% ipython --no-banner

In [1]: import numpy as np

In [2]: import numpy.linalg as la

In [3]: np.set_printoptions(precision=2, suppress=True, linewidth=200, legacy="1.25")

In [4]: B = np.array([[-0.4, -0.6], [0.5, 1.2], [-1.7, 1.0]])

In [5]: Z = np.array([[-1.5, -0.2, 0.2], [0.6, -1.3, -1.2]])

In [6]: K = B @ Z

In [7]: K
Out[7]: 
array([[ 0.24,  0.86,  0.64],
       [-0.03, -1.66, -1.34],
       [ 3.15, -0.96, -1.54]])

In [8]: P = np.triu(np.array([[2, 2, 0], [0, 2, 2], [2, 3, 0]]), 1) + np.eye(3)

In [9]: B = P @ K @ la.inv(P)

In [10]: la.matrix_rank(B)
Out[10]: 2

In [11]: P @ K - K @ P
Out[11]: 
array([[-0.06, -3.8 , -4.4 ],
       [ 6.3 , -1.86,  0.24],
       [ 0.  , -6.3 ,  1.92]])

In [12]: np.round(np.poly(B), 2) + 0
Out[12]: array([ 1.  ,  2.96, -1.49,  0.  ])

In [13]: M = np.array([[0.0, -1.0, 4.0], [-1.0, 0.0, 0.0], [4.0, 0.0, 0.0]])

In [14]: M
Out[14]: 
array([[ 0., -1.,  4.],
       [-1.,  0.,  0.],
       [ 4.,  0.,  0.]])

In [15]: blk = np.stack([M, 3 * M, M[::-1]])

In [16]: la.det(blk)
Out[16]: array([0., 0., 0.])

In [17]: (blk @ M.T).shape
Out[17]: (3, 3, 3)

In [18]: la.matrix_rank(blk.reshape(3, -1))
Out[18]: 2

In [19]: blk.sum(axis=0)
Out[19]: 
array([[ 4., -4., 16.],
       [-5.,  0.,  0.],
       [16., -1.,  4.]])

In [20]: np.einsum("bij,cij->bc", blk, blk)
Out[20]: 
array([[ 34., 102.,   1.],
       [102., 306.,   3.],
       [  1.,   3.,  34.]])

In [21]: J = np.load("a.npy")

In [22]: J
Out[22]: 
array([[ 0.99,  0.  ,  0.87,  0.96,  0.03],
       [-0.67,  0.  , -0.56, -0.58,  0.26],
       [ 0.89,  0.  , -0.76,  0.33,  0.97],
       [ 0.26,  0.  , -0.76, -0.24,  0.87],
       [ 0.83,  0.  ,  0.65,  0.72, -0.21],
       [ 0.99,  0.  ,  0.72,  0.94,  0.49],
       [ 0.91,  0.  , -0.67,  0.45,  0.96],
       [ 0.99,  0.  ,  0.93,  0.96, -0.42],
       [ 0.92,  0.  , -0.43,  0.56,  0.91],
       [-0.04,  0.  ,  0.08,  0.01, -0.12],
       [ 0.03,  0.  , -0.47, -0.18,  0.56],
       [ 0.97,  0.  ,  0.43,  0.84,  0.58],
       [ 0.91,  0.  ,  0.13,  0.68,  0.64],
       [-1.  ,  0.  , -1.  , -1.  ,  0.77],
       [-0.29,  0.  ,  0.91,  0.4 , -0.96],
       [-0.69,  0.  , -0.12, -0.45, -0.35],
       [-1.  ,  0.  , -0.91, -0.97,  0.03],
       [ 0.7 ,  0.  , -0.37,  0.29,  0.76],
       [ 0.85,  0.  ,  0.91,  0.85, -0.8 ],
       [-0.42,  0.  ,  0.42, -0.06, -0.67]])

In [23]: ang = np.radians(135)

In [24]: Rm = np.eye(5)

In [25]: Rm[1, 1] = Rm[4, 4] = np.cos(ang)

In [26]: Rm[1, 4], Rm[4, 1] = -np.sin(ang), np.sin(ang)

In [27]: Rm
Out[27]: 
array([[ 1.  ,  0.  ,  0.  ,  0.  ,  0.  ],
       [ 0.  , -0.71,  0.  ,  0.  , -0.71],
       [ 0.  ,  0.  ,  1.  ,  0.  ,  0.  ],
       [ 0.  ,  0.  ,  0.  ,  1.  ,  0.  ],
       [ 0.  ,  0.71,  0.  ,  0.  , -0.71]])

In [28]: B = J @ Rm.T

In [29]: np.allclose(la.norm(J, axis=1), la.norm(B, axis=1))
Out[29]: True

In [30]: la.matrix_rank(J, rtol=0.1)
Out[30]: 3

In [31]: la.cond(J) > 100
Out[31]: True

In [32]: U, sv, Vt = la.svd(J)

In [33]: np.argmax(sv[:-1] / (sv[1:] + 1e-6)) + 1
Out[33]: 4

In [34]: sv.round(2) + 0
Out[34]: array([4.85, 3.74, 0.73, 0.28, 0.  ])

In [35]: B = U[:, :4] @ np.diag(sv[:4]) @ Vt[:4]

In [36]: la.matrix_rank(B)
Out[36]: 4

In [37]: round(np.abs(J - B).max(), 2)
Out[37]: 0.0

In [38]: la.matrix_rank(J, rtol=0.05)
Out[38]: 4

In [39]: round(float(la.norm(J - B) / la.norm(J)), 2)
Out[39]: 0.0

In [40]: B.round(2) + 0
Out[40]: 
array([[ 0.99,  0.  ,  0.87,  0.96,  0.03],
       [-0.67,  0.  , -0.56, -0.58,  0.26],
       [ 0.89,  0.  , -0.76,  0.33,  0.97],
       [ 0.26,  0.  , -0.76, -0.24,  0.87],
       [ 0.83,  0.  ,  0.65,  0.72, -0.21],
       [ 0.99,  0.  ,  0.72,  0.94,  0.49],
       [ 0.91,  0.  , -0.67,  0.45,  0.96],
       [ 0.99,  0.  ,  0.93,  0.96, -0.42],
       [ 0.92,  0.  , -0.43,  0.56,  0.91],
       [-0.04,  0.  ,  0.08,  0.01, -0.12],
       [ 0.03,  0.  , -0.47, -0.18,  0.56],
       [ 0.97,  0.  ,  0.43,  0.84,  0.58],
       [ 0.91,  0.  ,  0.13,  0.68,  0.64],
       [-1.  ,  0.  , -1.  , -1.  ,  0.77],
       [-0.29,  0.  ,  0.91,  0.4 , -0.96],
       [-0.69,  0.  , -0.12, -0.45, -0.35],
       [-1.  ,  0.  , -0.91, -0.97,  0.03],
       [ 0.7 ,  0.  , -0.37,  0.29,  0.76],
       [ 0.85,  0.  ,  0.91,  0.85, -0.8 ],
       [-0.42,  0.  ,  0.42, -0.06, -0.67]])

In [41]: round(la.norm(J - B, 2), 2), round(float(sv[4]), 2)
Out[41]: (0.0, 0.0)

In [42]: data = np.array([[0, 0, -1, 0, 0, 0, 0, 0],
    ...:     [0, 0, 0, 0, 0, 0, 0, 0],
    ...:     [0, 0, 0, 0, 0, 0, 0, -3],
    ...:     [0, 0, 0, 0, 0, 2, 0, 0],
    ...:     [0, 2, 0, 0, 0, 0, 0, 0],
    ...:     [0, 0, 0, 0, 0, 0, 0, 0],
    ...:     [0, 0, 0, 0, 1, 0, 0, 0],
    ...:     [0, 0, 0, 1, 0, 0, 0, 0]])

In [43]: W = np.array([[3, -8, 2, -5], [9, 6, 2, -5], [0, 6, 4, -4]])

In [44]: beta = np.array([-6, 7, -2, 6])

In [45]: act = np.maximum(K @ W + beta, 0)

In [46]: (act > 0).astype(int)
Out[46]: 
array([[1, 1, 1, 0],
       [0, 0, 0, 1],
       [0, 0, 0, 1]])

In [47]: Z = np.array([[5, 7, 6], [8, 8, 2], [0, 3, 4], [9, 2, 3]])

In [48]: W @ Z
Out[48]: 
array([[-94, -47,  -5],
       [ 48, 107,  59],
       [ 12,  52,  16]])

In [49]: (act @ Z).round(6).argmax(axis=1)
Out[49]: array([1, 0, 0])

In [50]: B = np.array([[-2, -5], [9, 1], [-1, -6], [4, -1], [-8, 5], [4, -1], [2, 2]])

In [51]: Z = np.array([[-9, -9, -2, -9, 1, -7, 1, -2, 6],
    ...:     [-6, -3, -6, -6, -9, 5, -1, -5, 3]])

In [52]: E = B @ Z

In [53]: E
Out[53]: 
array([[ 48,  33,  34,  48,  43, -11,   3,  29, -27],
       [-87, -84, -24, -87,   0, -58,   8, -23,  57],
       [ 45,  27,  38,  45,  53, -23,   5,  32, -24],
       [-30, -33,  -2, -30,  13, -33,   5,  -3,  21],
       [ 42,  57, -14,  42, -53,  81, -13,  -9, -33],
       [-30, -33,  -2, -30,  13, -33,   5,  -3,  21],
       [-30, -24, -16, -30, -16,  -4,   0, -14,  18]])

In [54]: rk = la.matrix_rank(E)

In [55]: rk
Out[55]: 2

In [56]: N = la.svd(E)[2][rk:].T

In [57]: la.matrix_rank(E.T @ E), la.matrix_rank(E @ E.T)
Out[57]: (2, 2)

In [58]: [int(la.matrix_rank(E[:, :j + 1])) for j in range(9)]
Out[58]: [1, 2, 2, 2, 2, 2, 2, 2, 2]

In [59]: N @ N.T
Out[59]: 
array([[ 0.73, -0.23, -0.12, -0.27, -0.09, -0.09,  0.01, -0.1 ,  0.17],
       [-0.23,  0.76, -0.04, -0.23,  0.05, -0.2 ,  0.03, -0.04,  0.16],
       [-0.12, -0.04,  0.86, -0.12, -0.23,  0.15, -0.03, -0.12,  0.05],
       [-0.27, -0.23, -0.12,  0.73, -0.09, -0.09,  0.01, -0.1 ,  0.17],
       [-0.09,  0.05, -0.23, -0.09,  0.57,  0.37, -0.07, -0.18,  0.01],
       [-0.09, -0.2 ,  0.15, -0.09,  0.37,  0.57,  0.07,  0.12,  0.1 ],
       [ 0.01,  0.03, -0.03,  0.01, -0.07,  0.07,  0.99, -0.02, -0.01],
       [-0.1 , -0.04, -0.12, -0.1 , -0.18,  0.12, -0.02,  0.9 ,  0.05],
       [ 0.17,  0.16,  0.05,  0.17,  0.01,  0.1 , -0.01,  0.05,  0.89]])

In [60]: np.round(E @ la.pinv(E) @ E, 2) + 0
Out[60]: 
array([[ 48.,  33.,  34.,  48.,  43., -11.,   3.,  29., -27.],
       [-87., -84., -24., -87.,   0., -58.,   8., -23.,  57.],
       [ 45.,  27.,  38.,  45.,  53., -23.,   5.,  32., -24.],
       [-30., -33.,  -2., -30.,  13., -33.,   5.,  -3.,  21.],
       [ 42.,  57., -14.,  42., -53.,  81., -13.,  -9., -33.],
       [-30., -33.,  -2., -30.,  13., -33.,   5.,  -3.,  21.],
       [-30., -24., -16., -30., -16.,  -4.,   0., -14.,  18.]])

In [61]: round(float(np.trace(la.pinv(E) @ E)), 2)
Out[61]: 2.0

In [62]: np.unique(E.round(6), axis=0).shape
Out[62]: (6, 9)

In [63]: def softmax(z):
    ...:     e = np.exp(z - z.max(axis=-1, keepdims=True))
    ...:     return e / e.sum(axis=-1, keepdims=True)
    ...: 

In [64]: softmax(K).sum(axis=1)
Out[64]: array([1., 1., 1.])

In [65]: softmax(K[2])
Out[65]: array([0.98, 0.02, 0.01])

In [66]: att = K @ K.T / np.sqrt(3)

In [67]: np.round(softmax(att), 2) + 0
Out[67]: 
array([[0.71, 0.09, 0.19],
       [0.01, 0.63, 0.36],
       [0.  , 0.  , 1.  ]])

In [68]: softmax(att).round(6).argmax(axis=1)
Out[68]: array([0, 1, 2])

In [69]: C2 = E.T @ E

In [70]: np.round(la.eigvalsh(C2)[::-1], 2) + 0
Out[70]: array([63030.54, 18891.46,     0.  ,     0.  ,     0.  ,     0.  ,     0.  ,     0.  ,     0.  ])

In [71]: np.diag(C2)
Out[71]: array([16362, 14877,  3636, 16362,  8061, 12769,   317,  2689,  6849])

In [72]: np.allclose(C2, C2.T)
Out[72]: True

In [73]: C2
Out[73]: 
array([[ 16362,  15201,   5442,  16362,   1923,   8985,  -1173,   5055, -10521],
       [ 15201,  14877,   3882,  15201,   -645,  10779,  -1509,   3774, -10026],
       [  5442,   3882,   3636,   5442,   4422,   -794,    262,   3116,  -3108],
       [ 16362,  15201,   5442,  16362,   1923,   8985,  -1173,   5055, -10521],
       [  1923,   -645,   4422,   1923,   8061,  -6779,   1213,   3566,   -426],
       [  8985,  10779,   -794,   8985,  -6779,  12769,  -1995,   -196,  -6588],
       [ -1173,  -1509,    262,  -1173,   1213,  -1995,    317,    150,    894],
       [  5055,   3774,   3116,   5055,   3566,   -196,    150,   2689,  -2943],
       [-10521, -10026,  -3108, -10521,   -426,  -6588,    894,  -2943,   6849]])

In [74]: la.matrix_rank(C2)
Out[74]: 2

In [75]: la.matrix_rank(C2, rtol=0.1)
Out[75]: 2

In [76]: np.argsort(-la.norm(C2, axis=0).round(6), kind="stable")[:3]
Out[76]: array([0, 3, 1])

In [77]: la.cond(C2) > 100
Out[77]: True

In [78]: A = np.loadtxt("mat.csv", delimiter=",")

In [79]: A
Out[79]: 
array([[-2., -1.,  2.,  0., -1.,  3., -1.,  1., -1.,  2.],
       [ 1., -3., -2.,  0.,  2.,  2.,  1.,  2.,  1.,  0.],
       [ 3.,  0.,  0.,  2.,  1.,  0.,  2.,  3.,  2., -3.],
       [ 3., -1.,  1., -2.,  2.,  2., -1., -1., -1., -2.],
       [-3.,  2., -3.,  1.,  3.,  0., -2.,  3., -2.,  3.],
       [ 3., -1., -3.,  1.,  2., -1.,  1.,  2.,  0., -1.],
       [ 3.,  3., -3., -2.,  0.,  2.,  1.,  0., -2.,  1.],
       [ 0., -1., -1., -3., -2., -1., -1.,  1.,  2., -1.],
       [-1.,  1., -2., -2.,  3.,  0.,  2.,  1.,  2.,  3.],
       [ 1.,  2., -3., -1.,  3., -3., -2., -1.,  0., -1.],
       [-3.,  0., -3., -1., -2.,  3., -1.,  3., -2., -3.]])

In [80]: x = np.array([2, -1, -1, -1, 1, 0, 2, -1, -2, 0])

In [81]: y = A @ x

In [82]: try:
    ...:     la.solve(A, y)
    ...: except la.LinAlgError as e:
    ...:     print("failed:", e)
    ...: 
failed: Last 2 dimensions of the array must be square

In [83]: np.round(la.lstsq(A, y)[0], 2) + 0
Out[83]: array([ 2., -1., -1., -1.,  1.,  0.,  2., -1., -2.,  0.])

In [84]: rng = np.random.default_rng(150)

In [85]: y = y + 0.1 * rng.normal(size=11)

In [86]: y
Out[86]: array([-6.99,  7.09,  2.04, 11.16, -6.08, 10.8 , 14.08, -3.89,  3.07,  4.09, -5.19])

In [87]: beta, *_ = la.lstsq(A, y)

In [88]: round(la.norm(y - A @ beta), 2)
Out[88]: 0.08

In [89]: beta.round()
Out[89]: array([ 2., -1., -1., -1.,  1.,  0.,  2., -1., -2.,  0.])

In [90]: B = np.c_[A[:, :2] @ np.array([[3, 1], [3, 3]]), np.array([1, 4, 3, -3, -2, -3, -3, -5, -4, 3, -5])]

In [91]: B
Out[91]: 
array([[-9., -5.,  1.],
       [-6., -8.,  4.],
       [ 9.,  3.,  3.],
       [ 6.,  0., -3.],
       [-3.,  3., -2.],
       [ 6.,  0., -3.],
       [18., 12., -3.],
       [-3., -3., -5.],
       [ 0.,  2., -4.],
       [ 9.,  7.,  3.],
       [-9., -3., -5.]])

In [92]: la.matrix_rank(B)
Out[92]: 3

In [93]: la.norm(la.qr(A)[0].T @ B, axis=0) ** 2 / ((B ** 2).sum(axis=0) + 1e-12)
Out[93]: array([1., 1., 1.])

In [94]: U, sv, Vt = la.svd(E)

In [95]: evecs = Vt[:(sv > 1e-8).sum()]

In [96]: x = E[4] + 4 * E[1] + rng.integers(2) * np.eye(9)[7]

In [97]: x
Out[97]: array([-306., -279., -110., -306.,  -53., -151.,   19., -100.,  195.])

In [98]: np.round(la.norm(x - evecs.T @ evecs @ x), 2)
Out[98]: 0.95

In [99]: np.allclose(evecs.T @ evecs @ x, x)
Out[99]: False

In [100]: la.matrix_rank(np.vstack([E, x]))
Out[100]: 3

In [101]: blk = np.stack([A, 4 * A, A[::-1]])

In [102]: la.matrix_rank(blk.reshape(3, -1))
Out[102]: 2

In [103]: la.norm(blk, axis=(1, 2))
Out[103]: array([20.2, 80.8, 20.2])

In [104]: (blk @ A.T).shape
Out[104]: (3, 11, 11)

In [105]: blk.sum(axis=0)
Out[105]: 
array([[-13.,  -5.,   7.,  -1.,  -7.,  18.,  -6.,   8.,  -7.,   7.],
       [  6., -13., -13.,  -1.,  13.,   7.,   3.,   9.,   5.,  -1.],
       [ 14.,   1.,  -2.,   8.,   8.,   0.,  12.,  16.,  12., -12.],
       [ 15.,  -6.,   4., -13.,   8.,   9.,  -6.,  -4.,  -3., -11.],
       [-12.,  13., -18.,   3.,  15.,   2.,  -9.,  15., -12.,  16.],
       [ 18.,  -6., -18.,   6.,  12.,  -6.,   6.,  12.,   0.,  -6.],
       [ 12.,  17., -18.,  -9.,   3.,  10.,   3.,   3., -12.,   8.],
       [  3.,  -6.,  -4., -17.,  -8.,  -3.,  -6.,   4.,   9.,  -7.],
       [ -2.,   5., -10.,  -8.,  16.,   0.,  12.,   8.,  12.,  12.],
       [  6.,   7., -17.,  -5.,  17., -13.,  -9.,  -3.,   1.,  -5.],
       [-17.,  -1., -13.,  -5., -11.,  18.,  -6.,  16., -11., -13.]])

In [106]: la.matrix_rank(blk)
Out[106]: array([10, 10, 10])

In [107]: u = np.array([1, 2, 0])

In [108]: W0 = 5 * np.eye(3) + np.outer(u, u)

In [109]: W0
Out[109]: 
array([[6., 2., 0.],
       [2., 9., 0.],
       [0., 0., 5.]])

In [110]: P = np.triu(np.array([[2, 0, -1], [-1, -2, 2], [2, 0, -2]]), 1) + np.eye(3)

In [111]: B = P @ W0 @ la.inv(P)

In [112]: np.trace(B), np.trace(W0)
Out[112]: (20.0, 20.0)

In [113]: P @ W0 - W0 @ P
Out[113]: 
array([[ 0.,  0., -3.],
       [ 0.,  0., -6.],
       [ 0.,  0.,  0.]])

In [114]: la.matrix_rank(B)
Out[114]: 3

In [115]: np.poly(B)
Out[115]: array([   1.,  -20.,  125., -250.])

In [116]: np.trace(W0)
Out[116]: 20.0

In [117]: np.sort(np.abs(la.eigvals(W0)))
Out[117]: array([ 5.,  5., 10.])

In [118]: np.allclose(W0, W0.T)
Out[118]: True

In [119]: (W0 + W0.T) / 2
Out[119]: 
array([[6., 2., 0.],
       [2., 9., 0.],
       [0., 0., 5.]])

In [120]: W0 @ W0
Out[120]: 
array([[40., 30.,  0.],
       [30., 85.,  0.],
       [ 0.,  0., 25.]])

In [121]: la.matrix_power(W0, 4)
Out[121]: 
array([[2500., 3750.,    0.],
       [3750., 8125.,    0.],
       [   0.,    0.,  625.]])

In [122]: W0.inv()
---------------------------------------------------------------------------
AttributeError                            Traceback (most recent call last)
Cell In[122], line 1
----> 1 W0.inv()

AttributeError: 'numpy.ndarray' object has no attribute 'inv'

In [123]: la.determinant(W0)
---------------------------------------------------------------------------
AttributeError                            Traceback (most recent call last)
Cell In[123], line 1
----> 1 la.determinant(W0)

AttributeError: module 'numpy.linalg' has no attribute 'determinant'

In [124]: round(float(np.abs(la.eigvals(W0)).max()), 2)
Out[124]: 10.0

In [125]: (W0 - W0.T) / 2
Out[125]: 
array([[0., 0., 0.],
       [0., 0., 0.],
       [0., 0., 0.]])
